>>> import numpy as np
>>> np.set_printoptions(precision=2, suppress=True, linewidth=140)
>>> def rd(a):
...     return np.round(a, 2) + 0
... 
>>> J = np.load("mat.npy")
>>> J
array([[0., 0., 0., 0., 0.],
       [0., 3., 3., 0., 1.],
       [0., 0., 0., 0., 1.],
       [0., 1., 3., 3., 3.],
       [0., 0., 1., 3., 0.]])
>>> rd(np.linalg.eigvals(J).sum().real)
np.float64(6.0)
>>> rd(np.poly(J))
array([ 1., -6., -1., 21.,  9.,  0.])
>>> U, s, Vh = np.linalg.svd(J, full_matrices=False)
>>> rd(np.cumsum(s ** 2) / np.sum(s ** 2))
array([0.75, 0.95, 1.  , 1.  , 1.  ])
>>> rd(np.abs(Vh[0]))
array([0.  , 0.36, 0.65, 0.51, 0.45])
>>> rd(np.sqrt((s ** 2).sum())), rd(np.linalg.norm(J))
(np.float64(7.62), np.float64(7.62))
>>> rd(Vh @ Vh.T)
array([[1., 0., 0., 0., 0.],
       [0., 1., 0., 0., 0.],
       [0., 0., 1., 0., 0.],
       [0., 0., 0., 1., 0.],
       [0., 0., 0., 0., 1.]])
>>> rd(s)
array([6.59, 3.39, 1.76, 0.23, 0.  ])
>>> rng = np.random.default_rng(952134)
>>> W0 = np.triu(rng.random((4, 4)) < 0.6, 1).astype(int)
>>> W0 = W0 + W0.T
>>> print(W0)
[[0 0 0 1]
 [0 0 1 1]
 [0 1 0 1]
 [1 1 1 0]]
>>> # symmetric, so the eigenvalues are real
>>> vec = np.array([3, 5, 5, 0])
>>> rhs = W0 @ vec
>>> rhs
array([ 0,  5,  5, 13])
>>> rd(np.linalg.solve(W0, rhs + W0[:, 3]))
array([3., 5., 5., 1.])
>>> rd(np.linalg.solve(W0.T, W0[0]))
array([1., 0., 0., 0.])
>>> rd(np.linalg.solve(W0, 2 * rhs))
array([ 6., 10., 10.,  0.])
>>> rd(np.linalg.solve(W0, rhs))
array([3., 5., 5., 0.])
>>> A = np.array([[2.17, -1.15, -0.23, 2.33],
...     [-8.98, -0.21, -2.4, -5.12],
...     [3.39, -1.47, -3.95, -2.95],
...     [-1.44, -0.15, -0.34, 5.22],
...     [1.09, -3.86, -4.44, -2.88],
...     [5.13, -5.97, 3.95, 6.86],
...     [1.61, -9.09, 1.0, -0.12],
...     [5.39, 3.51, 5.08, -5.27],
...     [-4.44, 5.27, -4.66, -2.69],
...     [5.15, -3.31, 0.93, -5.02]])
>>> cen = A - A.mean(axis=0)
>>> vecs = np.linalg.svd(cen)[2][:3]
>>> B = cen - cen @ vecs.T @ vecs
>>> rd(np.cov(cen @ vecs.T, rowvar=False))
array([[35.12,  0.  ,  0.  ],
       [ 0.  , 17.74,  0.  ],
       [ 0.  ,  0.  , 12.06]])
>>> vec = np.array([2, 2, 1, 1])
>>> rhs = A @ vec
>>> rd(np.linalg.lstsq(A, rhs)[0])
array([2., 2., 1., 1.])
>>> print(rd(rhs))
[  4.14 -25.9   -3.06   1.7  -12.86   9.13 -14.08  17.61  -5.69  -0.41]
>>> try:
...     np.linalg.solve(A, rhs)
... except np.linalg.LinAlgError as e:
...     print(e)
... 
Last 2 dimensions of the array must be square
>>> rhs = rhs + 0.02 * rng.normal(size=10)
>>> rd(rhs)
array([  4.13, -25.92,  -3.06,   1.67, -12.86,   9.11, -14.05,  17.61,  -5.69,  -0.45])
>>> beta, *_ = np.linalg.lstsq(A, rhs)
>>> [round(float(np.linalg.norm(np.linalg.solve(A.T @ A + lam * np.eye(4), A.T @ rhs))), 2) for lam in (0, 1, 10, 100)]
[3.16, 3.14, 2.94, 1.85]
>>> rd(A.T @ (rhs - A @ beta))
array([0., 0., 0., 0.])
>>> rd(beta)
array([2., 2., 1., 1.])
>>> rd(np.linalg.norm(A, "nuc"))
np.float64(49.88)
>>> print(rd(np.linalg.norm(A[9] - A[3])))
12.64
>>> rd(np.linalg.norm(A[9], 1)), rd(np.linalg.norm(A[9], np.inf))
(np.float64(14.41), np.float64(5.15))
>>> print(rd(np.linalg.norm(A, axis=1)))
[ 3.39 10.61  6.16  5.43  6.64 11.16  9.29  9.74  8.74  7.97]
>>> rd(np.linalg.norm(A, 2))
np.float64(17.98)
>>> rd(A[9] @ A[3])
np.float64(-33.44)
>>> Q, r_ = np.linalg.qr(A)
>>> rd(Q @ r_)
array([[ 2.17, -1.15, -0.23,  2.33],
       [-8.98, -0.21, -2.4 , -5.12],
       [ 3.39, -1.47, -3.95, -2.95],
       [-1.44, -0.15, -0.34,  5.22],
       [ 1.09, -3.86, -4.44, -2.88],
       [ 5.13, -5.97,  3.95,  6.86],
       [ 1.61, -9.09,  1.  , -0.12],
       [ 5.39,  3.51,  5.08, -5.27],
       [-4.44,  5.27, -4.66, -2.69],
       [ 5.15, -3.31,  0.93, -5.02]])
>>> Q.shape, r_.shape
((10, 4), (4, 4))
>>> rd(Q.T @ Q)
array([[1., 0., 0., 0.],
       [0., 1., 0., 0.],
       [0., 0., 1., 0.],
       [0., 0., 0., 1.]])
>>> np.allclose(r_.T @ r_, A.T @ A)
True
>>> F = np.loadtxt("test15.csv", delimiter=",")
>>> F
array([[12., -1.,  0., -3.],
       [ 0.,  3., -3.,  3.],
       [-2.,  0.,  5.,  1.],
       [-1., -2.,  0.,  8.]])
>>> Q = F.astype(float).copy()
>>> for j in range(4):
...     Q[:, j] -= Q[:, :j] @ (Q[:, :j].T @ Q[:, j])
...     Q[:, j] /= np.linalg.norm(Q[:, j])
... 
>>> rd(Q.T @ F)
array([[12.21, -0.82, -0.82, -3.77],
       [ 0.  ,  3.65, -2.65, -1.94],
       [ 0.  ,  0.  ,  5.13, -2.38],
       [ 0.  ,  0.  ,  0.  ,  7.7 ]])
>>> rd(Q.T @ Q)
array([[1., 0., 0., 0.],
       [0., 1., 0., 0.],
       [0., 0., 1., 0.],
       [0., 0., 0., 1.]])
